$ ipython --no-banner

In [1]: import numpy as np

In [2]: import numpy.linalg as la

In [3]: np.set_printoptions(precision=2, suppress=True, linewidth=140)

In [4]: rd = lambda a: np.round(a, 2) + 0

In [5]: X = np.diag(np.array([3, 0, -2, -2, 2, -1, -3, 1, 3, 0, 0]))

In [6]: X
Out[6]: 
array([[ 3,  0,  0,  0,  0,  0,  0,  0,  0,  0,  0],
       [ 0,  0,  0,  0,  0,  0,  0,  0,  0,  0,  0],
       [ 0,  0, -2,  0,  0,  0,  0,  0,  0,  0,  0],
       [ 0,  0,  0, -2,  0,  0,  0,  0,  0,  0,  0],
       [ 0,  0,  0,  0,  2,  0,  0,  0,  0,  0,  0],
       [ 0,  0,  0,  0,  0, -1,  0,  0,  0,  0,  0],
       [ 0,  0,  0,  0,  0,  0, -3,  0,  0,  0,  0],
       [ 0,  0,  0,  0,  0,  0,  0,  1,  0,  0,  0],
       [ 0,  0,  0,  0,  0,  0,  0,  0,  3,  0,  0],
       [ 0,  0,  0,  0,  0,  0,  0,  0,  0,  0,  0],
       [ 0,  0,  0,  0,  0,  0,  0,  0,  0,  0,  0]])

In [7]: # rows 1 and 9 are equal

In [8]: np.all(la.eigvalsh(X) > 0)
Out[8]: np.False_

In [9]: [int(la.matrix_rank(la.matrix_power(X, p))) for p in range(1, 12)]
Out[9]: [8, 8, 8, 8, 8, 8, 8, 8, 8, 8, 8]

In [10]: np.prod(np.diag(X)), rd(la.det(X))
Out[10]: (np.int64(0), np.float64(0.0))

In [11]: la.matrix_rank(X - X[0, 0] * np.eye(11))
Out[11]: np.int64(9)

In [12]: data = np.loadtxt("dump.csv", delimiter=",")

In [13]: data
Out[13]: 
array([[-3., -1.,  0.,  4.,  3., -1.,  2.,  5.,  1., -2., -2.],
       [-5.,  0., -2., 11.,  3., -3.,  2.,  7.,  4., -4., -6.],
       [-6., -2.,  0.,  8.,  6., -2.,  4., 10.,  2., -4., -4.],
       [-4.,  2., -4., 14.,  0., -4.,  0.,  4.,  6., -4., -8.],
       [ 0.,  0.,  0.,  0.,  0.,  0.,  0.,  0.,  0.,  0.,  0.],
       [-1.,  3., -4., 10., -3., -3., -2., -1.,  5., -2., -6.],
       [-3., -1.,  0.,  4.,  3., -1.,  2.,  5.,  1., -2., -2.],
       [ 0.,  0.,  0.,  0.,  0.,  0.,  0.,  0.,  0.,  0.,  0.],
       [-2.,  1., -2.,  7.,  0., -2.,  0.,  2.,  3., -2., -4.],
       [-2.,  1., -2.,  7.,  0., -2.,  0.,  2.,  3., -2., -4.]])

In [14]: # rows and columns are dependent

In [15]: rd(la.norm(data, 2) / la.norm(data))
Out[15]: np.float64(0.92)

In [16]: np.argsort(-la.norm(data, axis=0).round(6), kind="stable")[:3]
Out[16]: array([ 3,  7, 10])

In [17]: rk = la.matrix_rank(data)

In [18]: rk
Out[18]: np.int64(2)

In [19]: ns = la.svd(data)[2][rk:].T

In [20]: [int(la.matrix_rank(np.delete(data, i, axis=0))) for i in range(10)]
Out[20]: [2, 2, 2, 2, 2, 2, 2, 2, 2, 2]

In [21]: ns.shape
Out[21]: (11, 9)

In [22]: [int(la.matrix_rank(data[:i])) for i in range(1, len(data) + 1)]
Out[22]: [1, 2, 2, 2, 2, 2, 2, 2, 2, 2]

In [23]: [int(la.matrix_rank(data[:, :j + 1])) for j in range(11)]
Out[23]: [1, 2, 2, 2, 2, 2, 2, 2, 2, 2, 2]

In [24]: data - data[0]
Out[24]: 
array([[ 0.,  0.,  0.,  0.,  0.,  0.,  0.,  0.,  0.,  0.,  0.],
       [-2.,  1., -2.,  7.,  0., -2.,  0.,  2.,  3., -2., -4.],
       [-3., -1.,  0.,  4.,  3., -1.,  2.,  5.,  1., -2., -2.],
       [-1.,  3., -4., 10., -3., -3., -2., -1.,  5., -2., -6.],
       [ 3.,  1.,  0., -4., -3.,  1., -2., -5., -1.,  2.,  2.],
       [ 2.,  4., -4.,  6., -6., -2., -4., -6.,  4.,  0., -4.],
       [ 0.,  0.,  0.,  0.,  0.,  0.,  0.,  0.,  0.,  0.,  0.],
       [ 3.,  1.,  0., -4., -3.,  1., -2., -5., -1.,  2.,  2.],
       [ 1.,  2., -2.,  3., -3., -1., -2., -3.,  2.,  0., -2.],
       [ 1.,  2., -2.,  3., -3., -1., -2., -3.,  2.,  0., -2.]])

In [25]: data.sum(axis=0)
Out[25]: array([-26.,   3., -14.,  65.,  12., -18.,   8.,  34.,  25., -22., -36.])

In [26]: feats = np.loadtxt("arr.csv", delimiter=",")

In [27]: feats
Out[27]: 
array([[0., 1., 0., 1., 0., 1., 1., 0., 0., 1., 0., 1.],
       [1., 0., 0., 1., 0., 0., 1., 1., 0., 1., 0., 1.],
       [0., 0., 0., 0., 0., 0., 0., 0., 1., 0., 1., 0.],
       [1., 1., 0., 0., 0., 0., 1., 1., 0., 1., 0., 0.],
       [0., 0., 0., 0., 0., 0., 0., 0., 1., 0., 1., 0.],
       [1., 0., 0., 0., 0., 0., 1., 1., 0., 1., 0., 1.],
       [1., 1., 0., 1., 0., 1., 0., 1., 0., 1., 0., 1.],
       [0., 1., 0., 1., 0., 1., 1., 0., 0., 0., 0., 0.],
       [0., 0., 1., 0., 1., 0., 0., 0., 0., 0., 1., 0.],
       [1., 1., 0., 1., 0., 1., 1., 0., 0., 0., 0., 0.],
       [0., 0., 1., 0., 1., 0., 0., 0., 1., 0., 0., 0.],
       [1., 1., 0., 0., 0., 1., 1., 0., 0., 0., 0., 0.]])

In [28]: np.argsort(-la.norm(feats, axis=0).round(6), kind="stable")[:3]
Out[28]: array([6, 0, 1])
